% python3 -q
>>> import numpy as np
>>> from numpy import linalg as LA
>>> np.set_printoptions(precision=3, suppress=True, linewidth=120, legacy="1.25")
>>> def rnd(a):
...     return np.round(a, 3) + 0
... 
>>> arr = np.load("case19.npy")
>>> print(rnd(arr))
[[ 12.127 -12.378  -6.715]
 [-10.652   1.136 -16.245]]
>>> other = np.array([[4, 4, 4], [4, 5, 2]])
>>> Z = np.kron(other, arr)
>>> print(Z.shape)
(4, 9)
>>> print(rnd(LA.norm(Z, 2)), rnd(LA.norm(other, 2) * LA.norm(arr, 2)))
190.29 190.29
>>> C2 = arr.T @ arr
>>> print(rnd(C2))
[[ 260.515 -162.205   91.612]
 [-162.205  154.499   64.65 ]
 [  91.612   64.65   308.986]]
>>> print(rnd(LA.eigvalsh(C2)[::-1]))
[400. 324.   0.]
>>> print((arr @ arr.T).shape)
(2, 2)
>>> print(np.trace(C2), (arr ** 2).sum())
724.0 724.0
>>> print(np.allclose(C2, C2.T))
True
>>> print(rnd(np.diag(C2)))
[260.515 154.499 308.986]
>>> print(LA.matrix_rank(C2))
2
>>> vec = np.array([0, 3, 4])
>>> print(rnd(arr @ (2 * vec)))
[-127.983 -123.141]
>>> print(rnd(np.einsum("ij,j->i", arr, vec)))
[-63.992 -61.571]
>>> print(rnd(arr @ vec))
[-63.992 -61.571]
>>> print(np.sign((arr @ vec).round(6)))
[-1. -1.]
>>> print((arr @ vec).argmax())
1
>>> print(rnd(arr @ np.ones(3)))
[ -6.966 -25.76 ]
>>> print(rnd(arr @ np.eye(3)[0]))
[ 12.127 -10.652]
>>> theta = np.radians(15)
>>> r_ = np.eye(3)
>>> r_[1, 1] = r_[2, 2] = np.cos(theta)
>>> r_[1, 2], r_[2, 1] = -np.sin(theta), np.sin(theta)
>>> print(rnd(r_))
[[ 1.     0.     0.   ]
 [ 0.     0.966 -0.259]
 [ 0.     0.259  0.966]]
>>> other = arr @ r_.T
>>> print(rnd(LA.svd(arr, compute_uv=False)), rnd(LA.svd(other, compute_uv=False)))
[20. 18.] [20. 18.]
>>> print(rnd(np.abs(other - arr).max(axis=0)))
[0.    4.166 2.975]
>>> print(np.allclose(LA.norm(arr, axis=1), LA.norm(other, axis=1)))
True
>>> print(rnd(LA.det(r_)), rnd(np.trace(r_)))
1.0 2.932
>>> def softmax(z):
...     e = np.exp(z - z.max(axis=-1, keepdims=True))
...     return e / e.sum(axis=-1, keepdims=True)
... 
>>> print(rnd(softmax(10 * arr[0])))
[1. 0. 0.]
>>> print(rnd(softmax(arr[0])))
[1. 0. 0.]
>>> print(rnd(softmax(arr).sum(axis=1)))
[1. 1.]
>>> print(rnd(softmax(arr[0] + 4)))
[1. 0. 0.]
>>> att = arr @ arr.T / np.sqrt(3)
>>> print(rnd(softmax(att)))
[[1. 0.]
 [0. 1.]]
>>> print(rnd(softmax(att)[0] @ arr))
[ 12.127 -12.378  -6.715]
>>> print(softmax(att).round(6).argmax(axis=1))
[0 1]
>>> feats = np.load("m.npy")
>>> print(feats)
[[ 0.267  1.603  2.841]
 [-0.364  1.077  2.407]
 [ 0.492 -0.6   -1.175]
 [ 0.005  0.174  0.669]
 [ 0.435  0.19   1.426]
 [-0.132 -1.538 -2.769]
 [ 0.382 -1.037 -1.315]
 [ 0.256 -0.172  0.259]
 [ 0.429  0.624  1.319]
 [ 0.015 -1.415 -3.182]
 [-0.009 -0.048 -0.396]
 [ 0.331  1.471  2.489]
 [-0.13  -0.283  0.605]
 [ 0.169 -1.914 -3.172]
 [-0.486  0.508  0.503]
 [ 0.018  0.119  0.601]
 [ 0.815 -1.739 -2.046]
 [ 0.08   1.444  2.825]
 [-0.005 -1.075 -0.668]
 [ 0.105 -0.073  0.419]]
>>> other = np.c_[feats[:, :2] @ np.array([[2, -1], [-1, 2]]), np.array([9, 8, 1, 2, 3, 6, 2, 4, 9, 3, 4, 3, 9, 5, 3, 7, 1, 3, 8, 5])]
>>> print(rnd(other))
[[-1.069  2.939  9.   ]
 [-1.805  2.518  8.   ]
 [ 1.584 -1.692  1.   ]
 [-0.164  0.343  2.   ]
 [ 0.68  -0.055  3.   ]
 [ 1.274 -2.944  6.   ]
 [ 1.801 -2.456  2.   ]
 [ 0.684 -0.6    4.   ]
 [ 0.234  0.819  9.   ]
 [ 1.445 -2.845  3.   ]
 [ 0.03  -0.087  4.   ]
 [-0.809  2.611  3.   ]
 [ 0.023 -0.436  9.   ]
 [ 2.252 -3.997  5.   ]
 [-1.48   1.502  3.   ]
 [-0.083  0.22   7.   ]
 [ 3.369 -4.293  1.   ]
 [-1.284  2.808  3.   ]
 [ 1.065 -2.145  8.   ]
 [ 0.283 -0.251  5.   ]]
>>> print(rnd(LA.norm(other - feats @ LA.lstsq(feats, other)[0], axis=0)))
[ 0.     0.    20.145]
>>> print(rnd(LA.lstsq(feats, other[:, 0])[0]))
[ 2. -1.  0.]
>>> print(LA.matrix_rank(np.c_[feats, other]))
4
>>> other = feats / np.sqrt((feats ** 2).mean(axis=1, keepdims=True))
>>> print(LA.matrix_rank(other) == LA.matrix_rank(feats))
True
>>> print(rnd(other[15]))
[0.051 0.336 1.698]
>>> C2 = np.cov(feats, rowvar=False)
>>> print(rnd(LA.eigvalsh(C2)[::-1]))
[4.735 0.103 0.055]
>>> print(rnd(feats.std(axis=0)))
[0.297 1.051 1.859]
>>> print(C2.shape)
(3, 3)
>>> print(np.argwhere(np.triu(np.abs(np.corrcoef(feats.T)) > 0.8, 1)))
[[1 2]]
>>> print(rnd(np.corrcoef(feats[:, 2], feats[:, 0])[0, 1]))
-0.114
>>> print(rnd(np.polyfit(feats[:, 2], feats[:, 0], 1)))
[-0.018  0.135]
>>> print(rnd(np.corrcoef(feats.T)))
[[ 1.    -0.185 -0.114]
 [-0.185  1.     0.962]
 [-0.114  0.962  1.   ]]
>>> mat = np.array([[1, 0], [0, 1]])
>>> rng = np.random.default_rng(59552)
>>> labels = rng.permutation(2)
>>> print(labels)
[1 0]
>>> other = mat[labels][:, labels]
>>> print(other)
[[1 0]
 [0 1]]
>>> print(rnd(LA.det(other)), rnd(LA.det(mat[labels])))
1.0 -1.0
>>> print(rnd(np.sort(np.abs(LA.eigvals(other)))))
[1. 1.]
>>> print(np.allclose(other, mat))
True
>>> L = LA.cholesky(mat)
>>> print(np.prod(np.diag(L)) ** 2, rnd(LA.det(mat)))
1.0 1.0
>>> print(L)
[[1. 0.]
 [0. 1.]]
>>> vec = np.array([0, 1])
>>> print(mat.T @ (mat @ vec))
[0 1]
>>> print(2 - LA.matrix_rank(mat - np.eye(2), tol=1e-8))
2
>>> print(rnd(np.abs(LA.eigvals(mat))))
[1. 1.]
>>> print(rnd(LA.inv(mat)))
[[1. 0.]
 [0. 1.]]
>>> Q, _ = LA.qr(np.array([[0.0, -0.8, -0.1, 0.2],
...     [-1.7, -1.3, -1.3, -0.3],
...     [0.2, -0.4, 1.4, -0.3],
...     [0.7, 1.1, 0.0, -0.4]]))
>>> data = Q[:, :4]
>>> print(rnd(data))
[[ 0.    -0.718  0.624  0.309]
 [ 0.919  0.127 -0.037  0.371]
 [-0.108 -0.511 -0.77   0.366]
 [-0.379  0.455  0.13   0.796]]
>>> Q, vecs = LA.qr(data[:, :3])[0], LA.qr(data[:, 3:])[0]
>>> sigma = LA.svd(Q.T @ vecs, compute_uv=False)
>>> print((sigma > 0.9).sum())
0
>>> r0, r1 = data[0], data[2]
>>> print(rnd(r0 @ r1))
0.0
>>> pr = (r0 @ r1) / (r0 @ r0) * r0
>>> print(rnd(pr))
[0. 0. 0. 0.]
>>> print(rnd((r1 - pr) @ r0))
0.0
>>> print(rnd(LA.norm(r0 + r1) ** 2 + LA.norm(r0 - r1) ** 2))
4.0
>>> print(rnd(np.outer(r0, r1)))
[[ 0.     0.     0.     0.   ]
 [ 0.078  0.367  0.553 -0.263]
 [-0.067 -0.319 -0.48   0.228]
 [-0.033 -0.158 -0.238  0.113]]
>>> r0 = np.array([2, 0, 1, 1])
>>> other = data + np.outer(r0, np.eye(4)[2])
>>> print(LA.matrix_rank(other - data))
1
>>> print(LA.matrix_rank(LA.inv(other) - LA.inv(data), tol=1e-8))
1
>>> print(rnd(other))
[[ 0.    -0.718  2.624  0.309]
 [ 0.919  0.127 -0.037  0.371]
 [-0.108 -0.511  0.23   0.366]
 [-0.379  0.455  1.13   0.796]]
>>> F = np.load("test19.npy")
>>> print(rnd(F))
[[ 0.454  2.744 -1.125]
 [-0.311 -2.868 -0.824]
 [ 0.119  2.181  2.056]
 [-0.413 -2.959  0.269]
 [-0.17   0.542  2.946]
 [ 0.359  0.965 -2.818]
 [ 0.426  2.932 -0.473]
 [-0.062 -1.907 -2.315]
 [-0.364 -2.96  -0.329]
 [ 0.457  2.289 -1.884]
 [ 0.355  0.93  -2.83 ]]
>>> Z = F[[10, 0]].astype(float)
>>> for _ in range(4):
...     labels = LA.norm(F[:, None] - Z, axis=-1).argmin(axis=1)
...     Z = np.array([F[labels == j].mean(axis=0) for j in range(2)])
... 
>>> print(labels)
[1 0 1 0 1 0 1 0 0 1 0]
>>> print(rnd(Z))
[[-0.072 -1.466 -1.474]
 [ 0.257  2.137  0.304]]
>>> print(rnd(Z[1] - Z[0]))
[0.33  3.604 1.778]
